% python3 -q
>>> import numpy as np
>>> np.set_printoptions(precision=2, suppress=True, linewidth=200)
>>> X = np.array([[6.0, 5.0, 5.0, 0.0, 5.0, 0.0, 0.0],
...     [5.0, 6.0, 5.0, 0.0, 5.0, 0.0, 0.0],
...     [5.0, 5.0, 6.0, 0.0, 5.0, 0.0, 0.0],
...     [0.0, 0.0, 0.0, 6.0, 0.0, 5.0, 5.0],
...     [5.0, 5.0, 5.0, 0.0, 6.0, 0.0, 0.0],
...     [0.0, 0.0, 0.0, 5.0, 0.0, 6.0, 5.0],
...     [0.0, 0.0, 0.0, 5.0, 0.0, 5.0, 6.0]])
>>> X
array([[6., 5., 5., 0., 5., 0., 0.],
       [5., 6., 5., 0., 5., 0., 0.],
       [5., 5., 6., 0., 5., 0., 0.],
       [0., 0., 0., 6., 0., 5., 5.],
       [5., 5., 5., 0., 6., 0., 0.],
       [0., 0., 0., 5., 0., 6., 5.],
       [0., 0., 0., 5., 0., 5., 6.]])
>>> np.argsort(-np.linalg.norm(X, axis=0).round(6), kind="stable")[:3]
array([0, 1, 2])
>>> round(np.log10(np.linalg.cond(X)))
1
>>> np.abs(np.linalg.svd(X)[2][-1])
array([0.  , 0.67, 0.07, 0.  , 0.74, 0.  , 0.  ])
>>> rng = np.random.default_rng(42296)
>>> lab = rng.permutation(7)
>>> lab
array([4, 0, 5, 3, 6, 1, 2])
>>> other = X[lab][:, lab]
>>> round(np.linalg.det(other), 2), np.round(np.linalg.det(X[lab]), 2)
(np.float64(336.0), np.float64(-336.0))
>>> np.allclose(other, X)
False
>>> Q, _ = np.linalg.qr(np.array([[0.7, 0.0, 0.8, -0.1, 0.0, 0.7, -0.1, -0.1],
...     [2.1, 0.7, 1.3, 1.2, 0.1, 0.2, -0.1, 1.1],
...     [0.9, -0.7, -0.8, 1.1, 0.3, 0.4, 0.8, -0.8],
...     [0.2, -0.2, 1.0, 0.1, 0.8, -0.9, -1.0, -0.3],
...     [-1.5, -0.1, -0.1, 0.9, 1.6, -1.7, -2.1, -1.7],
...     [-0.6, 0.5, 0.2, -0.8, -0.3, -0.9, 1.3, -1.2],
...     [-1.0, -1.1, -0.5, -0.4, -0.9, 0.9, 0.2, 1.2],
...     [0.1, -0.7, 0.2, 0.2, -1.8, 0.6, -0.1, -0.2]]))
>>> M = Q[:, :7]
>>> M.round(2) + 0
array([[-0.23,  0.08,  0.38,  0.19,  0.24,  0.44, -0.27],
       [-0.69, -0.2 ,  0.26, -0.35, -0.27,  0.13, -0.28],
       [-0.29,  0.53, -0.46, -0.32,  0.24, -0.35, -0.32],
       [-0.07,  0.14,  0.64,  0.  ,  0.51, -0.48,  0.17],
       [ 0.49, -0.1 ,  0.22, -0.8 ,  0.01,  0.09, -0.12],
       [ 0.2 , -0.37,  0.09,  0.25, -0.19, -0.51, -0.66],
       [ 0.33,  0.56,  0.16,  0.17, -0.05,  0.32, -0.45],
       [-0.03,  0.44,  0.3 ,  0.  , -0.71, -0.26,  0.24]])
>>> other = np.c_[M[:, :5] @ np.array([[3, 2, -1, -2, 0],
...     [2, 0, 0, -1, 2],
...     [-1, 3, -1, -1, 2],
...     [0, -2, 1, 3, -3],
...     [0, 3, -3, 3, -2]]), np.array([2, 5, 1, 1, 0, 4, 4, 5])]
>>> other
array([[-0.91,  1.02, -0.68,  1.3 , -0.15,  2.  ],
       [-2.71, -0.73,  0.91, -0.55,  1.7 ,  5.  ],
       [ 0.63, -0.59, -0.3 ,  0.28,  0.62,  1.  ],
       [-0.55,  3.33, -2.11,  0.87,  0.56,  1.  ],
       [ 1.04,  3.27, -1.53, -3.49,  2.64,  0.  ],
       [-0.24, -0.41,  0.53,  0.08, -0.95,  4.  ],
       [ 1.94,  0.64, -0.16, -1.03,  1.05,  4.  ],
       [ 0.48, -1.3 ,  1.87, -2.81,  2.9 ,  5.  ]])
>>> np.round(np.linalg.norm(other - M @ np.linalg.lstsq(M, other)[0], axis=0), 2) + 0
array([0.  , 0.  , 0.  , 0.  , 0.  , 0.39])
>>> np.linalg.matrix_rank(other)
np.int64(6)
>>> np.linalg.matrix_rank(np.c_[M, other])
np.int64(8)
